In [1]: import numpy as np

In [2]: from numpy import linalg as LA

In [3]: np.set_printoptions(precision=1, suppress=True, linewidth=100)

In [4]: rng = np.random.default_rng(9000)

In [5]: z = rng.integers(0, 2, 10)

In [6]: data = np.triu((z[:, None] == z) & (rng.random((10, 10)) < 0.8), 1).astype(int)

In [7]: data += data.T

In [8]: data
Out[8]: 
array([[0, 0, 0, 0, 0, 0, 0, 1, 0, 0],
       [0, 0, 0, 1, 1, 0, 0, 0, 1, 1],
       [0, 0, 0, 0, 1, 0, 0, 0, 1, 1],
       [0, 1, 0, 0, 1, 0, 0, 0, 1, 1],
       [0, 1, 1, 1, 0, 0, 0, 0, 1, 1],
       [0, 0, 0, 0, 0, 0, 0, 1, 0, 0],
       [0, 0, 0, 0, 0, 0, 0, 1, 0, 0],
       [1, 0, 0, 0, 0, 1, 1, 0, 0, 0],
       [0, 1, 1, 1, 1, 0, 0, 0, 0, 0],
       [0, 1, 1, 1, 1, 0, 0, 0, 0, 0]])

In [9]: # symmetric

In [10]: vec = np.array([-3, 2, -3, -3, -2, 3, 1, 1, -3, 0])

In [11]: a = np.maximum(data @ vec, 0)

In [12]: data.T @ a
Out[12]: array([1, 0, 0, 0, 0, 1, 1, 3, 0, 0])

In [13]: np.maximum(data @ vec, 0) - np.maximum(-data @ vec, 0)
Out[13]: array([ 1, -8, -5, -3, -7,  1,  1,  1, -6, -6])

In [14]: a
Out[14]: array([1, 0, 0, 0, 0, 1, 1, 1, 0, 0])

In [15]: data * (a > 1e-9)[:, None]
Out[15]: 
array([[0, 0, 0, 0, 0, 0, 0, 1, 0, 0],
       [0, 0, 0, 0, 0, 0, 0, 0, 0, 0],
       [0, 0, 0, 0, 0, 0, 0, 0, 0, 0],
       [0, 0, 0, 0, 0, 0, 0, 0, 0, 0],
       [0, 0, 0, 0, 0, 0, 0, 0, 0, 0],
       [0, 0, 0, 0, 0, 0, 0, 1, 0, 0],
       [0, 0, 0, 0, 0, 0, 0, 1, 0, 0],
       [1, 0, 0, 0, 0, 1, 1, 0, 0, 0],
       [0, 0, 0, 0, 0, 0, 0, 0, 0, 0],
       [0, 0, 0, 0, 0, 0, 0, 0, 0, 0]])

In [16]: np.flatnonzero(a > 1e-9)
Out[16]: array([0, 5, 6, 7])

In [17]: np.maximum(data @ (3 * vec), 0)
Out[17]: array([3, 0, 0, 0, 0, 3, 3, 3, 0, 0])

In [18]: np.tanh(data @ vec)
Out[18]: array([ 0.8, -1. , -1. , -1. , -1. ,  0.8,  0.8,  0.8, -1. , -1. ])

In [19]: [round(float(LA.det(data[:i, :i])), 2) + 0 for i in range(1, 11)]
Out[19]: [0.0, 0.0, 0.0, 0.0, 0.0, 0.0, 0.0, 0.0, 0.0, 0.0]

In [20]: round(LA.eigvalsh(data).min(), 1)
Out[20]: np.float64(-2.2)

In [21]: np.round(np.sort(np.abs(LA.eigvals(data))), 1) + 0
Out[21]: array([0. , 0. , 0. , 0.4, 1. , 1.2, 1.7, 1.7, 2.2, 4.1])

In [22]: np.allclose(data, data.T)
Out[22]: True

In [23]: (data + data.T) / 2
Out[23]: 
array([[0., 0., 0., 0., 0., 0., 0., 1., 0., 0.],
       [0., 0., 0., 1., 1., 0., 0., 0., 1., 1.],
       [0., 0., 0., 0., 1., 0., 0., 0., 1., 1.],
       [0., 1., 0., 0., 1., 0., 0., 0., 1., 1.],
       [0., 1., 1., 1., 0., 0., 0., 0., 1., 1.],
       [0., 0., 0., 0., 0., 0., 0., 1., 0., 0.],
       [0., 0., 0., 0., 0., 0., 0., 1., 0., 0.],
       [1., 0., 0., 0., 0., 1., 1., 0., 0., 0.],
       [0., 1., 1., 1., 1., 0., 0., 0., 0., 0.],
       [0., 1., 1., 1., 1., 0., 0., 0., 0., 0.]])

In [24]: LA.matrix_power(data, 3)
Out[24]: 
array([[ 0,  0,  0,  0,  0,  0,  0,  3,  0,  0],
       [ 0, 10,  7, 11, 14,  0,  0,  0, 13, 13],
       [ 0,  7,  4,  7, 11,  0,  0,  0, 11, 11],
       [ 0, 11,  7, 10, 14,  0,  0,  0, 13, 13],
       [ 0, 14, 11, 14, 14,  0,  0,  0, 13, 13],
       [ 0,  0,  0,  0,  0,  0,  0,  3,  0,  0],
       [ 0,  0,  0,  0,  0,  0,  0,  3,  0,  0],
       [ 3,  0,  0,  0,  0,  3,  3,  0,  0,  0],
       [ 0, 13, 11, 13, 13,  0,  0,  0,  8,  8],
       [ 0, 13, 11, 13, 13,  0,  0,  0,  8,  8]])

In [25]: np.allclose(data @ data.T, data.T @ data)
Out[25]: True
